% python3 -q
>>> import numpy as np
>>> np.set_printoptions(precision=3, suppress=True, linewidth=200, sign=" ")
>>> A = np.loadtxt("case0.csv", delimiter=",")
>>> print(A)
[[-1. -2.  9. -5.  2.]
 [-2. -3.  8. -6.  1.]
 [ 0. -1. 10. -4.  3.]]
>>> Uu, s, Vt = np.linalg.svd(A)
>>> evecs = Vt[:(s > 1e-8).sum()]
>>> rng = np.random.default_rng(46287)
>>> x0 = A[1] + 5 * A[2] + rng.integers(2) * np.eye(5)[4]
>>> print(x0)
[ -2.  -8.  58. -26.  17.]
>>> print(np.round(np.linalg.norm(x0 - evecs.T @ evecs @ x0), 3))
0.885
>>> cov = A.T @ A
>>> print(cov)
[[   5.    8.  -25.   17.   -4.]
 [   8.   14.  -52.   32.  -10.]
 [ -25.  -52.  245. -133.   56.]
 [  17.   32. -133.   77.  -28.]
 [  -4.  -10.   56.  -28.   14.]]
>>> print(np.diag(cov))
[   5.   14.  245.   77.   14.]
>>> print(np.linalg.matrix_rank(cov))
2
>>> print(np.trace(cov), (A ** 2).sum())
355.0 355.0
>>> print(np.round(np.linalg.eigvalsh(cov)[::-1], 3) + 0)
[ 345.161    9.839    0.       0.       0.   ]
>>> out = np.array([[0, 2, 2, 2, 1, 0],
...     [2, 1, 1, 0, 0, 2],
...     [1, 1, 0, 0, 0, 2],
...     [0, 2, 1, 0, 2, 1]])
>>> arr = out.T @ out
>>> print(arr)
[[  5   3   2   0   0   6]
 [  3  10   7   4   6   6]
 [  2   7   6   4   4   3]
 [  0   4   4   4   2   0]
 [  0   6   4   2   5   2]
 [  6   6   3   0   2   9]]
>>> # symmetric, so the eigenvalues are real
>>> def softmax(z):
...     e = np.exp(z - z.max(axis=-1, keepdims=True))
...     return e / e.sum(axis=-1, keepdims=True)
... 
>>> print(np.round(softmax(A[2]), 3) + 0)
[ 0.     0.     0.999  0.     0.001]
>>> print(np.round(softmax(10 * A[2]), 3) + 0)
[ 0.  0.  1.  0.  0.]
>>> print(np.round(softmax(A[2] + 5), 3) + 0)
[ 0.     0.     0.999  0.     0.001]
>>> att = A @ A.T / np.sqrt(5)
>>> print(softmax(att).round(6).argmax(axis=1))
[ 2  1  2]
>>> print(softmax(att)[2] @ A)
[-0.029 -1.029  9.971 -4.029  2.971]
>>> print(np.round(softmax(10 * arr[2]), 3) + 0)
[ 0.  1.  0.  0.  0.  0.]
>>> print(softmax(arr[2] + -2))
[ 0.005  0.67   0.246  0.033  0.033  0.012]
>>> att = arr @ arr.T / np.sqrt(6)
>>> print(softmax(att)[2] @ arr)
[  3.  10.   7.   4.   6.   6.]
>>> print(np.round(softmax(att), 3) + 0)
[[ 0.     0.005  0.     0.     0.     0.995]
 [ 0.     1.     0.     0.     0.     0.   ]
 [ 0.     1.     0.     0.     0.     0.   ]
 [ 0.     1.     0.     0.     0.     0.   ]
 [ 0.     1.     0.     0.     0.     0.   ]
 [ 0.     0.399  0.     0.     0.     0.601]]
>>> print(softmax(att).round(6).argmax(axis=1))
[ 5  1  1  1  1  5]
>>> Uu, s, Vt = np.linalg.svd(arr)
>>> evecs = Vt[:(s > 1e-8).sum()]
>>> x0 = arr[3] + 4 * arr[5] + rng.integers(2) * np.eye(6)[5]
>>> print(x0)
[ 24.  28.  16.   4.  10.  37.]
>>> print(np.allclose(evecs.T @ evecs @ x0, x0))
False
>>> print(round(float(np.linalg.norm(x0 - evecs.T @ evecs @ x0)), 3))
0.509
>>> feats = np.array([[1, 2, 1, 3, 3], [3, 0, 0, 2, 0], [1, 2, 1, 3, 3], [0, 2, 3, 3, 2]])
>>> feats[-1] = feats[0] + -3 * feats[1]
>>> print(feats)
[[ 1  2  1  3  3]
 [ 3  0  0  2  0]
 [ 1  2  1  3  3]
 [-8  2  1 -3  3]]
>>> # looks like rank 2
>>> print(np.linalg.matrix_rank(feats, rtol=0.1))
2
>>> print(round(np.linalg.norm(feats, 2) / np.linalg.norm(feats), 3))
0.818
>>> Uu, s, Vt = np.linalg.svd(feats)
>>> evecs = Vt[:(s > 1e-8).sum()]
>>> x0 = feats[3] + -1 * feats[2] + rng.integers(2) * np.eye(5)[3]
>>> print(x0)
[-9.  0.  0. -5.  0.]
>>> print(round(float(np.linalg.norm(x0 - evecs.T @ evecs @ x0)), 3))
0.739
>>> print(np.diag(evecs.T @ evecs))
[ 0.758  0.225  0.056  0.455  0.506]
>>> m1 = np.load("sample13.npy")
>>> print(m1)
[[  6  -8   6   0   0   0]
 [ 10 -14  -8   0   0   0]
 [ -6  12  14   0   0   0]
 [  6  -8   6   3  -4   3]
 [ 10 -14  -8   5  -7  -4]
 [ -6  12  14  -3   6   7]]
>>> Q, R = np.linalg.qr(m1)
>>> print(np.allclose(R.T @ R, m1.T @ m1))
True
>>> print(np.trace(Q @ Q.T))
6.0
>>> print(np.abs(np.diag(R)))
[ 18.547   4.685  11.457   4.637   1.171   2.864]
>>> Q, evecs = np.linalg.qr(m1[:, :4])[0], np.linalg.qr(m1[:, 4:])[0]
>>> s = np.linalg.svd(Q.T @ evecs, compute_uv=False)
>>> print((s > 0.9).sum())
1
>>> print(np.round(np.linalg.norm(Q @ Q.T - evecs @ evecs.T, 2), 3))
1.0
>>> r0 = np.array([-1, -3])
>>> print(np.polyval(r0, m1[4]))
[-13  11   5  -8   4   1]
>>> print(np.correlate(m1[4], m1[5], "full"))
[  70  -38 -170  169  -71 -425   55   22 -170   -6   24]
>>> M = np.load("dump.npy")
>>> print(M)
[[-2.  4.  0.  0.]
 [ 4.  0.  4.  0.]
 [ 0.  4.  2.  4.]
 [ 0.  0.  4. -3.]]
>>> # symmetric, so the eigenvalues are real
>>> Q = M.astype(float).copy()
>>> for j in range(4):
...     Q[:, j] -= Q[:, :j] @ (Q[:, :j].T @ Q[:, j])
...     Q[:, j] /= np.linalg.norm(Q[:, j])
... 
>>> print(Q.round(3) + 0)
[[-0.447  0.596  0.    -0.667]
 [ 0.894  0.298  0.    -0.333]
 [ 0.     0.745  0.     0.667]
 [ 0.     0.     1.     0.   ]]
>>> print(np.round(Q.T @ Q, 3) + 0)
[[ 1.  0.  0.  0.]
 [ 0.  1.  0.  0.]
 [ 0.  0.  1.  0.]
 [ 0.  0.  0.  1.]]
>>> print(np.all(np.linalg.eigvalsh(M) > 0))
False
>>> print(np.einsum("ii->", M))
-3.0
>>> print(np.linalg.eigvals(M))
[ 6.823  1.282 -6.806 -4.299]
>>> x0 = np.array([2, 3, -4, -9])
>>> y = M @ x0
>>> print(y)
[  8.  -8. -32.  11.]
>>> print(np.linalg.solve(M, M[:, 0]))
[ 1.  0.  0.  0.]
>>> print(np.linalg.solve(M, y))
[ 2.  3. -4. -9.]
>>> print(np.linalg.solve(M, -1 * y))
[-2. -3.  4.  9.]
>>> r0, v = arr[3], arr[4]
>>> print(r0 @ r0)
52
>>> p = (r0 @ v) / (r0 @ r0) * r0
>>> print(p)
[ 0.     4.462  4.462  4.462  2.231  0.   ]
>>> print(np.outer(r0, v))
[[  0   0   0   0   0   0]
 [  0  24  16   8  20   8]
 [  0  24  16   8  20   8]
 [  0  24  16   8  20   8]
 [  0  12   8   4  10   4]
 [  0   0   0   0   0   0]]
>>> print(v - p)
[ 0.     1.538 -0.462 -2.462  2.769  2.   ]
>>> J = np.load("test9.npy")
>>> print(J)
[[  5   6   7   8]
 [  9  10  11  12]
 [ 13  14  15  16]
 [ 17  18  19  20]]
>>> # rows and columns are dependent
>>> hat = np.triu(np.array([[1, 4, -3, 5], [4, -4, 3, -1], [4, -1, 1, -1], [4, -4, 2, 2]]), 1) + np.eye(4)
>>> out = hat @ J @ np.linalg.inv(hat)
>>> print(round(float(np.linalg.det(out)), 3))
0.0
>>> lab = rng.permutation(4)
>>> print(lab)
[ 1  0  3  2]
>>> out = J[lab][:, lab]
>>> print(np.allclose(out, J))
False
>>> print(np.diag(out))
[ 10   5  20  15]
>>> print(np.linalg.lstsq(J[:-1].T, J[-1])[2])
2
>>> print(np.allclose(J[:-1].T @ np.linalg.lstsq(J[:-1].T, J[-1])[0], J[-1]))
True
>>> print(J @ np.linalg.pinv(J) @ J)
[[  5.   6.   7.   8.]
 [  9.  10.  11.  12.]
 [ 13.  14.  15.  16.]
 [ 17.  18.  19.  20.]]
>>> print(np.round(np.trace(np.linalg.pinv(J) @ J), 3))
2.0
>>> print(np.argsort(-np.linalg.norm(J, axis=0).round(6), kind="stable")[:3])
[ 3  2  1]
>>> print(np.linalg.matrix_rank(J, rtol=0.1))
1
>>> print((J + J.T) / 2)
[[  5.    7.5  10.   12.5]
 [  7.5  10.   12.5  15. ]
 [ 10.   12.5  15.   17.5]
 [ 12.5  15.   17.5  20. ]]
>>> print(np.allclose(J @ J.T, J.T @ J))
False
>>> data = np.load("block6.npy")
>>> print(data)
[[ 1  1 -2  0 -2 -1]
 [-2 -1 -1  0  0 -2]
 [-2  2  0  1 -1 -2]
 [-1  2  0 -1  0 -1]
 [-5 -2 -5  0 -2 -7]]
>>> # looks like rank 4
>>> r = np.linalg.matrix_rank(data)
>>> print(r)
4
>>> N = np.linalg.svd(data)[2][r:].T
>>> print(np.round(data @ N, 3) + 0)
[[ 0.  0.]
 [ 0.  0.]
 [ 0.  0.]
 [ 0.  0.]
 [ 0.  0.]]
>>> print(np.allclose(data @ N, 0))
True
>>> print([int(np.linalg.matrix_rank(np.delete(data, i, axis=0))) for i in range(5)])
[4, 4, 3, 3, 4]
>>> print([int(np.linalg.matrix_rank(data[:, :j + 1])) for j in range(6)])
[1, 2, 3, 4, 4, 4]
>>> out = data + rng.integers(-2, 3, (5, 4)) @ rng.integers(-2, 3, (4, 6))
>>> print(out)
[[  7  -1   2   0  -8  -3]
 [ -9   3  -4   0   6  -1]
 [  2  -1   4  -3  -1  -1]
 [  2  -2   4  -6   2   1]
 [ -5   1 -11   2  -2  -6]]
>>> print(out - data)
[[ 6 -2  4  0 -6 -2]
 [-7  4 -3  0  6  1]
 [ 4 -3  4 -4  0  1]
 [ 3 -4  4 -5  2  2]
 [ 0  3 -6  2  0  1]]
>>> print(np.linalg.matrix_rank(out - data, tol=1e-8))
4
>>> r = np.linalg.matrix_rank(A)
>>> print(r)
2
>>> N = np.linalg.svd(A)[2][r:].T
>>> print(np.allclose(A @ N, 0))
True
>>> print([int(np.linalg.matrix_rank(A[:i])) for i in range(1, len(A) + 1)])
[1, 2, 2]
>>> print(np.round(A @ N, 3) + 0)
[[ 0.  0.  0.]
 [ 0.  0.  0.]
 [ 0.  0.  0.]]
>>> print(N.shape)
(5, 3)
>>> print([int(np.linalg.matrix_rank(A[:, :j + 1])) for j in range(5)])
[1, 2, 2, 2, 2]
>>> cov = data.T @ data
>>> print(cov)
[[35  7 25 -1 10 43]
 [ 7 14  9  0  0  9]
 [25  9 30  0 14 39]
 [-1  0  0  2 -1 -1]
 [10  0 14 -1  9 18]
 [43  9 39 -1 18 59]]
>>> print((data @ data.T).shape)
(5, 5)
>>> print(np.round(np.linalg.eigvalsh(cov)[::-1], 3) + 0)
[ 123.551   13.536    9.555    2.358    0.       0.   ]
>>> print(np.diag(cov))
[ 35  14  30   2   9  59]
